% python3 -q
>>> import numpy as np
>>> from numpy import linalg as LA
>>> np.set_printoptions(precision=2, suppress=True, linewidth=140, floatmode="fixed")
>>> def tidy(a):
...     return np.round(a, 2) + 0
... 
>>> W0 = np.load("case16.npy")
>>> W0
array([[0, 4, 0, 0],
       [4, 2, 0, 0],
       [0, 0, 0, 4],
       [0, 0, 4, 2]])
>>> tidy(LA.det(W0))
np.float64(256.0)
>>> (W0 + W0.T) / 2
array([[0.00, 4.00, 0.00, 0.00],
       [4.00, 2.00, 0.00, 0.00],
       [0.00, 0.00, 0.00, 4.00],
       [0.00, 0.00, 4.00, 2.00]])
>>> tidy(np.abs(LA.eigvals(W0)).max())
np.float64(5.12)
>>> W0 @ W0
array([[16,  8,  0,  0],
       [ 8, 20,  0,  0],
       [ 0,  0, 16,  8],
       [ 0,  0,  8, 20]])
>>> tidy(np.sort(np.abs(LA.eigvals(W0))))
array([3.12, 3.12, 5.12, 5.12])
>>> np.allclose(W0, W0.T)
True
>>> arr = np.load("a.npy")
>>> arr
array([[ 0.80,  0.40, -1.90, -0.30,  0.20, -0.70,  1.20,  1.60,  0.60,  0.50, -0.90,  0.60,  1.40,  0.10, -0.60,  1.00],
       [ 0.40,  1.40,  0.10, -0.80,  0.90, -1.00, -0.40,  0.60,  0.60, -0.80,  1.40,  0.50,  0.50,  0.40,  0.30,  0.90],
       [ 1.50,  0.30, -0.90, -1.10,  0.80, -0.10,  0.30, -0.70,  0.90, -2.00, -0.40,  0.30, -1.00, -1.70, -0.50,  2.10],
       [-0.20,  2.50, -1.30,  0.10, -1.20, -0.50, -0.40,  1.40,  1.00, -0.30,  1.60, -1.00, -1.20,  1.30, -1.00, -0.10],
       [ 0.10, -0.80, -0.20,  2.20,  0.60,  1.60,  0.30, -0.30, -1.10, -0.20, -0.80,  0.20, -1.10,  0.10,  1.30, -0.90],
       [ 1.10,  1.30,  0.00,  0.00, -0.30,  0.30,  0.00,  0.70, -1.50, -0.70,  1.10, -1.90, -0.70, -1.20, -0.80,  0.30],
       [ 0.20, -1.10, -1.50,  1.40, -0.30, -0.20,  0.30, -0.20,  0.60, -0.10, -1.40, -0.30, -2.00, -0.40, -0.50,  0.30],
       [-0.10,  0.30, -2.30,  0.60,  2.50,  0.50, -0.30,  0.70,  0.50, -0.10,  0.10, -0.60,  1.90,  0.20, -1.10, -0.10],
       [ 0.20,  1.60,  0.20,  1.10, -0.80,  0.60,  1.30,  1.40,  1.10,  0.30,  1.60,  0.90, -1.30,  1.30, -0.30, -0.20],
       [-0.20, -1.70,  0.30,  2.20,  0.30, -1.40,  1.70,  1.10,  0.40,  0.10,  0.10,  0.10, -1.20,  0.10, -0.70, -1.80],
       [ 0.90,  1.40, -2.50,  0.10,  1.20,  0.00,  1.40, -1.10, -1.80,  1.90,  0.00, -0.60,  0.40, -1.90, -0.60, -0.50],
       [ 0.80, -1.80, -1.40,  0.40, -0.80,  0.40, -1.40, -1.30, -0.10, -1.50, -1.50, -0.80,  0.40,  0.90, -0.50, -1.80],
       [-0.30,  0.20, -1.00,  0.60,  0.20, -0.20,  1.30,  0.60, -0.10, -1.10, -2.00,  0.00, -0.10,  0.90,  0.90, -0.70]])
>>> x0 = np.array([-9, -1, 4, 2, -5, 9, -2, 2, 6, 6, 1, 2, -9, -5, -5, 8])
>>> a = np.maximum(arr @ x0, 0)
>>> np.flatnonzero(a > 1e-9)
array([2, 3, 4, 6, 8])
>>> tidy(np.maximum(arr @ x0, 0) - np.maximum(-arr @ x0, 0))
array([-17.50, -17.30,   3.90,  11.70,   1.20,  -2.80,  20.70, -25.50,  26.10,  -3.50, -26.00, -35.10, -27.40])
>>> tidy(a)
array([ 0.00,  0.00,  3.90, 11.70,  1.20,  0.00, 20.70,  0.00, 26.10,  0.00,  0.00,  0.00,  0.00])
>>> tidy(np.tanh(arr @ x0))
array([-1.00, -1.00,  1.00,  1.00,  0.83, -0.99,  1.00, -1.00,  1.00, -1.00, -1.00, -1.00, -1.00])
>>> tidy(np.maximum(arr @ (3 * x0), 0))
array([ 0.00,  0.00, 11.70, 35.10,  3.60,  0.00, 62.10,  0.00, 78.30,  0.00,  0.00,  0.00,  0.00])
